In [1]: import numpy as np

In [2]: np.set_printoptions(suppress=True, linewidth=160)

In [3]: rd = lambda a: np.round(a, 1) + 0

In [4]: data = np.loadtxt("sample1.csv", delimiter=",")

In [5]: data
Out[5]: 
array([[  7.,   1.,  -5.,  -6.,  -7.,  -9.,   8.,  -2.,  -6.,   3.],
       [ 10.,   4.,  -2.,  -3.,  -4.,  -6.,  11.,   1.,  -3.,   6.],
       [  7.,   1.,  -5.,  -6.,  -7.,  -9.,   8.,  -2.,  -6.,   3.],
       [  8.,   2.,  -4.,  -5.,  -6.,  -8.,   9.,  -1.,  -5.,   4.],
       [  7.,   1.,  -5.,  -6.,  -7.,  -9.,   8.,  -2.,  -6.,   3.],
       [  8.,   2.,  -4.,  -5.,  -6.,  -8.,   9.,  -1.,  -5.,   4.],
       [ 10.,   4.,  -2.,  -3.,  -4.,  -6.,  11.,   1.,  -3.,   6.],
       [  6.,   0.,  -6.,  -7.,  -8., -10.,   7.,  -3.,  -7.,   2.]])

In [6]: # null space of dimension 8

In [7]: Uu, sig, vt = np.linalg.svd(data)

In [8]: evecs = vt[:(sig > 1e-8).sum()]

In [9]: rng = np.random.default_rng(21480)

In [10]: x = data[1] + 4 * data[7] + rng.integers(2) * np.eye(10)[4]

In [11]: x
Out[11]: array([ 34.,   4., -26., -31., -35., -46.,  39., -11., -31.,  14.])

In [12]: np.linalg.matrix_rank(np.vstack([data, x]))
Out[12]: np.int64(3)

In [13]: print(rd(evecs.T @ evecs))
[[ 0.3  0.2  0.   0.   0.  -0.1  0.4  0.1  0.   0.2]
 [ 0.2  0.1  0.1  0.1  0.1  0.   0.2  0.1  0.1  0.1]
 [ 0.   0.1  0.1  0.1  0.2  0.2  0.   0.1  0.1  0.1]
 [ 0.   0.1  0.1  0.2  0.2  0.2  0.   0.1  0.2  0. ]
 [ 0.   0.1  0.2  0.2  0.2  0.2 -0.1  0.1  0.2  0. ]
 [-0.1  0.   0.2  0.2  0.2  0.3 -0.1  0.1  0.2  0. ]
 [ 0.4  0.2  0.   0.  -0.1 -0.1  0.4  0.1  0.   0.2]
 [ 0.1  0.1  0.1  0.1  0.1  0.1  0.1  0.1  0.1  0.1]
 [ 0.   0.1  0.1  0.2  0.2  0.2  0.   0.1  0.2  0. ]
 [ 0.2  0.1  0.1  0.   0.   0.   0.2  0.1  0.   0.2]]

In [14]: rd(np.linalg.norm(x - evecs.T @ evecs @ x))
Out[14]: np.float64(0.9)

In [15]: print(rd(np.linalg.norm(data, 2) / np.linalg.norm(data)))
1.0

In [16]: np.linalg.cond(data) > 100
Out[16]: np.True_

In [17]: theta = np.radians(146)

In [18]: r_ = np.eye(10)

In [19]: r_[5, 5] = r_[7, 7] = np.cos(theta)

In [20]: r_[5, 7], r_[7, 5] = -np.sin(theta), np.sin(theta)

In [21]: rd(r_)
Out[21]: 
array([[ 1. ,  0. ,  0. ,  0. ,  0. ,  0. ,  0. ,  0. ,  0. ,  0. ],
       [ 0. ,  1. ,  0. ,  0. ,  0. ,  0. ,  0. ,  0. ,  0. ,  0. ],
       [ 0. ,  0. ,  1. ,  0. ,  0. ,  0. ,  0. ,  0. ,  0. ,  0. ],
       [ 0. ,  0. ,  0. ,  1. ,  0. ,  0. ,  0. ,  0. ,  0. ,  0. ],
       [ 0. ,  0. ,  0. ,  0. ,  1. ,  0. ,  0. ,  0. ,  0. ,  0. ],
       [ 0. ,  0. ,  0. ,  0. ,  0. , -0.8,  0. , -0.6,  0. ,  0. ],
       [ 0. ,  0. ,  0. ,  0. ,  0. ,  0. ,  1. ,  0. ,  0. ,  0. ],
       [ 0. ,  0. ,  0. ,  0. ,  0. ,  0.6,  0. , -0.8,  0. ,  0. ],
       [ 0. ,  0. ,  0. ,  0. ,  0. ,  0. ,  0. ,  0. ,  1. ,  0. ],
       [ 0. ,  0. ,  0. ,  0. ,  0. ,  0. ,  0. ,  0. ,  0. ,  1. ]])

In [22]: B = data @ r_.T

In [23]: print(np.allclose(np.linalg.norm(data, axis=1), np.linalg.norm(B, axis=1)))
True

In [24]: B = data / np.linalg.norm(data, axis=1, keepdims=True)

In [25]: G = B @ B.T

In [26]: rd(G[2])
Out[26]: array([1. , 0.9, 1. , 1. , 1. , 1. , 0.9, 1. ])

In [27]: rd(np.degrees(np.arccos(np.clip(G[2, 7], -1, 1))))
Out[27]: np.float64(8.8)

In [28]: np.argwhere(np.triu(np.abs(G) > 0.95, 1))
Out[28]: 
array([[0, 2],
       [0, 3],
       [0, 4],
       [0, 5],
       [0, 7],
       [1, 6],
       [2, 3],
       [2, 4],
       [2, 5],
       [2, 7],
       [3, 4],
       [3, 5],
       [4, 5],
       [4, 7]])

In [29]: F = np.array([[-2.0, 0.0, -3.0, -3.0, -3.0],
    ...:     [0.0, -2.0, 0.0, 0.0, 0.0],
    ...:     [-3.0, 0.0, -2.0, -3.0, -3.0],
    ...:     [-3.0, 0.0, -3.0, -2.0, -3.0],
    ...:     [-3.0, 0.0, -3.0, -3.0, -2.0]])

In [30]: Uu, sig, vt = np.linalg.svd(F, full_matrices=False)

In [31]: rd(np.sqrt((sig ** 2).sum())), rd(np.linalg.norm(F))
Out[31]: (np.float64(11.3), np.float64(11.3))

In [32]: rd(sig / sig[0])
Out[32]: array([1. , 0.2, 0.1, 0.1, 0.1])

In [33]: B = np.array([[2, -2, 0],
    ...:     [-1, 0, -1],
    ...:     [2, 2, -2],
    ...:     [1, 1, -2],
    ...:     [2, 2, -2],
    ...:     [-1, 1, 0],
    ...:     [2, 1, -2],
    ...:     [0, -2, -2],
    ...:     [-1, 2, -1],
    ...:     [1, -1, -2]])

In [34]: np.einsum("ij,ij->i", data, data)
Out[34]: array([354., 348., 354., 332., 354., 332., 348., 396.])

In [35]: np.einsum("ik,kj->ij", data, B)
Out[35]: 
array([[ 17., -56.,  23.],
       [ 38., -44., -19.],
       [ 17., -56.,  23.],
       [ 24., -52.,   9.],
       [ 17., -56.,  23.],
       [ 24., -52.,   9.],
       [ 38., -44., -19.],
       [ 10., -60.,  37.]])

In [36]: B.T @ data.T
Out[36]: 
array([[ 17.,  38.,  17.,  24.,  17.,  24.,  38.,  10.],
       [-56., -44., -56., -52., -56., -52., -44., -60.],
       [ 23., -19.,  23.,   9.,  23.,   9., -19.,  37.]])

In [37]: arr = np.load("arr.npy")

In [38]: arr
Out[38]: 
array([[0, 0, 0, 0, 0, 0, 1, 0],
       [0, 0, 0, 0, 0, 1, 1, 0],
       [0, 0, 0, 1, 1, 0, 0, 1],
       [0, 0, 1, 0, 1, 0, 0, 1],
       [0, 0, 1, 1, 0, 0, 0, 1],
       [0, 1, 0, 0, 0, 0, 1, 0],
       [1, 1, 0, 0, 0, 1, 0, 0],
       [0, 0, 1, 1, 1, 0, 0, 0]])

In [39]: # symmetric, so the eigenvalues are real

In [40]: B = arr / np.sqrt((arr ** 2).mean(axis=1, keepdims=True))

In [41]: np.linalg.matrix_rank(arr - arr.mean(axis=1, keepdims=True))
Out[41]: np.int64(7)

In [42]: print(np.linalg.matrix_rank(B) == np.linalg.matrix_rank(arr))
True

In [43]: rd(np.linalg.norm(B, axis=1))
Out[43]: array([2.8, 2.8, 2.8, 2.8, 2.8, 2.8, 2.8, 2.8])

In [44]: print(rd(np.linalg.det(arr)))
-3.0

In [45]: rd(np.sort(np.abs(np.linalg.eigvals(arr))))
Out[45]: array([0.3, 1. , 1. , 1. , 1. , 1.5, 2.2, 3. ])

In [46]: evals, evecs = np.linalg.eigh(arr)

In [47]: x = np.array([0, 2, -2, -1, -2, -2, 1, 2])

In [48]: print((np.sign(evecs[:, -1].round(6)) == np.sign(evecs[0, -1].round(6))).astype(int))
[1 1 0 0 0 1 1 0]

In [49]: print(rd(np.linalg.eigvalsh(arr[1:, 1:])))
[-1. -1. -1. -1. -1.  2.  3.]

In [50]: print(x @ arr @ x)
-12

In [51]: np.abs(arr).sum(axis=1).max(), np.abs(evals).max()
Out[51]: (np.int64(3), np.float64(3.0))

In [52]: x = np.array([-3, -5, -2, -4, -1, -5, 5, 1])

In [53]: np.sign((arr @ x).round(6))
Out[53]: array([ 1,  0, -1, -1, -1,  0, -1, -1])

In [54]: arr @ np.ones(8)
Out[54]: array([1., 2., 3., 3., 3., 2., 3., 3.])

In [55]: print(arr @ np.eye(8)[5])
[0. 1. 0. 0. 0. 0. 1. 0.]

In [56]: np.linalg.norm(arr @ x) <= np.linalg.norm(arr, 2) * np.linalg.norm(x) + 1e-9
Out[56]: np.True_

In [57]: arr @ x
Out[57]: array([  5,   0,  -4,  -2,  -5,   0, -13,  -7])

In [58]: print(arr * x)
[[ 0  0  0  0  0  0  5  0]
 [ 0  0  0  0  0 -5  5  0]
 [ 0  0  0 -4 -1  0  0  1]
 [ 0  0 -2  0 -1  0  0  1]
 [ 0  0 -2 -4  0  0  0  1]
 [ 0 -5  0  0  0  0  5  0]
 [-3 -5  0  0  0 -5  0  0]
 [ 0  0 -2 -4 -1  0  0  0]]

In [59]: M = np.loadtxt("run9.csv", delimiter=",")

In [60]: M
Out[60]: 
array([[-1.6, -0.8, -0.2,  0.6,  0.4,  0.5],
       [-1. , -0.2, -0.5,  2. , -1. , -0.3],
       [-0.2, -1.1, -1.3, -0.6, -1. , -0.9],
       [-1.5, -0.7,  0.1,  0.1,  0.5,  0.9],
       [ 0.6,  0.1,  1. , -0.3,  1.8, -1.2],
       [ 2.2, -0.8,  0.1,  0. ,  2.5,  1.1]])

In [61]: x = np.array([0, 3, 0, 1, 0, 0])

In [62]: target = M @ x

In [63]: rd(target)
Out[63]: array([-1.8,  1.4, -3.9, -2. ,  0. , -2.4])

In [64]: rd(np.linalg.solve(M, -3 * target))
Out[64]: array([ 0., -9.,  0., -3.,  0.,  0.])

In [65]: G = M.T @ M

In [66]: rd(np.linalg.svd(M, compute_uv=False) ** 2)
Out[66]: array([19.8,  7.9,  4.3,  3.5,  2.9,  0. ])

In [67]: rd(np.diag(G))
Out[67]: array([11.1,  3. ,  3. ,  4.8, 11.9,  4.6])

In [68]: np.linalg.matrix_rank(G)
Out[68]: np.int64(6)

In [69]: (M @ M.T).shape
Out[69]: (6, 6)

In [70]: rd(G)
Out[70]: 
array([[11.1,  1. ,  1.8, -3.2,  6.4,  0. ],
       [ 1. ,  3. ,  1.6, -0.3, -1.2, -1. ],
       [ 1.8,  1.6,  3. , -0.6,  3.8,  0.2],
       [-3.2, -0.3, -0.6,  4.8, -1.6,  0.7],
       [ 6.4, -1.2,  3.8, -1.6, 11.9,  2.4],
       [ 0. , -1. ,  0.2,  0.7,  2.4,  4.6]])

In [71]: J = np.loadtxt("mat.csv", delimiter=",")

In [72]: J
Out[72]: 
array([[0., 2., 0., 0.],
       [0., 3., 0., 0.],
       [0., 0., 0., 2.],
       [0., 0., 0., 3.]])

In [73]: print(np.prod(np.diag(J)), rd(np.linalg.det(J)))
0.0 0.0

In [74]: Uu, sig, vt = np.linalg.svd(J)

In [75]: rd(sig)
Out[75]: array([3.6, 3.6, 0. , 0. ])

In [76]: B = Uu[:, :2] @ np.diag(sig[:2]) @ vt[:2]

In [77]: rd(np.linalg.norm(J - B, 2)), sig[2]
Out[77]: (np.float64(0.0), np.float64(0.0))

In [78]: rd(np.linalg.norm(J - B) / np.linalg.norm(J))
Out[78]: np.float64(0.0)

In [79]: rd(np.linalg.norm(J, axis=0))
Out[79]: array([0. , 3.6, 0. , 3.6])

In [80]: J.T @ J
Out[80]: 
array([[ 0.,  0.,  0.,  0.],
       [ 0., 13.,  0.,  0.],
       [ 0.,  0.,  0.,  0.],
       [ 0.,  0.,  0., 13.]])

In [81]: J @ J.T
Out[81]: 
array([[4., 6., 0., 0.],
       [6., 9., 0., 0.],
       [0., 0., 4., 6.],
       [0., 0., 6., 9.]])

In [82]: print(rd(np.linalg.svd(J, compute_uv=False)))
[3.6 3.6 0.  0. ]

In [83]: rd(np.linalg.pinv(J))
Out[83]: 
array([[0. , 0. , 0. , 0. ],
       [0.2, 0.2, 0. , 0. ],
       [0. , 0. , 0. , 0. ],
       [0. , 0. , 0.2, 0.2]])

In [84]: K = np.array([[-1, -1, 4, 5], [5, -1, -1, 4], [4, 5, -1, -1], [-1, 4, 5, -1]])

In [85]: K
Out[85]: 
array([[-1, -1,  4,  5],
       [ 5, -1, -1,  4],
       [ 4,  5, -1, -1],
       [-1,  4,  5, -1]])

In [86]: r0 = np.array([5, -3, 1, 8])

In [87]: B = K + np.outer(r0, np.eye(4)[3])

In [88]: B
Out[88]: 
array([[-1., -1.,  4., 10.],
       [ 5., -1., -1.,  1.],
       [ 4.,  5., -1.,  0.],
       [-1.,  4.,  5.,  7.]])

In [89]: np.linalg.matrix_rank(B - K)
Out[89]: np.int64(1)

In [90]: print(rd(np.linalg.det(B) / np.linalg.det(K)), rd(1 + np.linalg.solve(K, r0)[3]))
1.4 1.4

In [91]: x = np.array([-1, 2, 3, 3])

In [92]: K @ (2 * x)
Out[92]: array([52,  4,  0, 42])

In [93]: (K @ x).argmax()
Out[93]: np.int64(0)

In [94]: K @ x
Out[94]: array([26,  2,  0, 21])

In [95]: np.einsum("ij,ji->", K, K)
Out[95]: np.int64(28)

In [96]: print(np.einsum("ii->", K))
-4

In [97]: rd(np.linalg.det(2 * K)), rd(np.linalg.det(K))
Out[97]: (np.float64(-6832.0), np.float64(-427.0))

In [98]: rd(np.linalg.eigvals(K))
Out[98]: array([ 7.+0.j, -5.+6.j, -5.-6.j, -1.+0.j])

In [99]: print(np.kron(np.eye(2, dtype=int), K))
[[-1 -1  4  5  0  0  0  0]
 [ 5 -1 -1  4  0  0  0  0]
 [ 4  5 -1 -1  0  0  0  0]
 [-1  4  5 -1  0  0  0  0]
 [ 0  0  0  0 -1 -1  4  5]
 [ 0  0  0  0  5 -1 -1  4]
 [ 0  0  0  0  4  5 -1 -1]
 [ 0  0  0  0 -1  4  5 -1]]

In [100]: rd(np.linalg.det(K.T))
Out[100]: np.float64(-427.0)

In [101]: blk = np.stack([K, 5 * K, K[::-1]])

In [102]: print(blk.shape)
(3, 4, 4)

In [103]: print(np.einsum("bij,cij->bc", blk, blk))
[[ 172  860   48]
 [ 860 4300  240]
 [  48  240  172]]

In [104]: mat = np.array([[1.4, -0.5, 0.3, -0.9, 1.4, 0.3],
     ...:     [-2.0, 0.1, -0.3, 1.3, 1.0, -0.7],
     ...:     [-0.4, -1.2, -0.9, -1.5, -1.5, -0.9],
     ...:     [-0.4, 1.6, 0.9, 0.7, -0.8, 0.7],
     ...:     [-0.4, 0.6, -1.0, -0.4, 0.3, -0.6],
     ...:     [-0.2, -0.2, -0.1, 0.0, 0.2, -1.4],
     ...:     [-0.4, 1.6, 0.9, 0.7, -0.9, 0.6],
     ...:     [1.2, 0.1, 1.7, 0.7, 0.1, -2.0]])

In [105]: q = K.astype(float).copy()

In [106]: for j in range(4):
     ...:     q[:, j] -= q[:, :j] @ (q[:, :j].T @ q[:, j])
     ...:     q[:, j] /= np.linalg.norm(q[:, j])
     ...: 

In [107]: print(rd(q.T @ q))
[[1. 0. 0. 0.]
 [0. 1. 0. 0.]
 [0. 0. 1. 0.]
 [0. 0. 0. 1.]]

In [108]: x = np.array([2, 0, 1, 2, 1, 3])

In [109]: target = mat @ x

In [110]: rd(target)
Out[110]: array([ 3.6, -2.8, -8.9,  2.8, -4.1, -4.5,  2.4, -0.4])

In [111]: target = target + 0.3 * rng.normal(size=8)

In [112]: print(rd(target))
[ 3.2 -3.  -8.7  2.9 -3.8 -4.2  2.2 -0.7]

In [113]: coef, *_ = np.linalg.lstsq(mat, target)

In [114]: rd(np.linalg.norm(target - mat @ coef))
Out[114]: np.float64(0.3)

In [115]: Z = 5 * np.array([[-1.5, 2.1, 0.5, -1.3],
     ...:     [-0.5, 0.5, -1.8, 2.7],
     ...:     [-0.2, 0.3, 2.5, 1.6]])

In [116]: z = rng.integers(0, 3, 24)

In [117]: W0 = Z[z] + rng.normal(size=(24, 4))

In [118]: print(rd(W0))
[[ -1.    0.2  13.6   7.8]
 [ -1.5   0.9  11.3   8.7]
 [ -1.9   2.5  -8.7  13. ]
 [ -1.9   1.8  -9.7  12.5]
 [ -2.7   0.6  12.1   9.4]
 [ -2.7   2.2  -8.9  13. ]
 [ -9.5   9.2   2.   -5.8]
 [ -0.5   0.9  11.5   7.8]
 [ -6.6   9.5   2.5  -7.1]
 [ -3.3   3.  -10.6  14. ]
 [ -1.6   1.4  13.7   8.7]
 [ -1.1   3.   -9.6  12.4]
 [ -6.9   8.9   1.3  -4.5]
 [ -0.9   2.5  -8.6  12.4]
 [ -2.7   3.8  -9.4  11.3]
 [ -8.7  10.9   2.9  -7.3]
 [ -3.3   3.3 -10.5  14.2]
 [ -0.9   2.8  13.2   8.9]
 [ -7.7  11.8   3.5  -6.2]
 [ -1.2   4.4  -8.4  15.2]
 [ -0.3   0.5  13.2   8.6]
 [ -1.6   2.3  12.9   8. ]
 [ -7.6  12.1   2.   -8.1]
 [ -2.1   2.2 -10.6  12. ]]

In [119]: Xc = (W0 - W0.mean(axis=0)) / W0.std(axis=0)

In [120]: np.argwhere(np.abs(Xc) > 2)
Out[120]: 
array([[ 6,  0],
       [18,  1],
       [22,  1]])

In [121]: rd(Xc.std(axis=0))
Out[121]: array([1., 1., 1., 1.])

In [122]: coef = np.linalg.lstsq(np.delete(Xc, 1, axis=1), Xc[:, 1])[0]

In [123]: rd(coef)
Out[123]: array([-0.2, -0.4, -0.8])
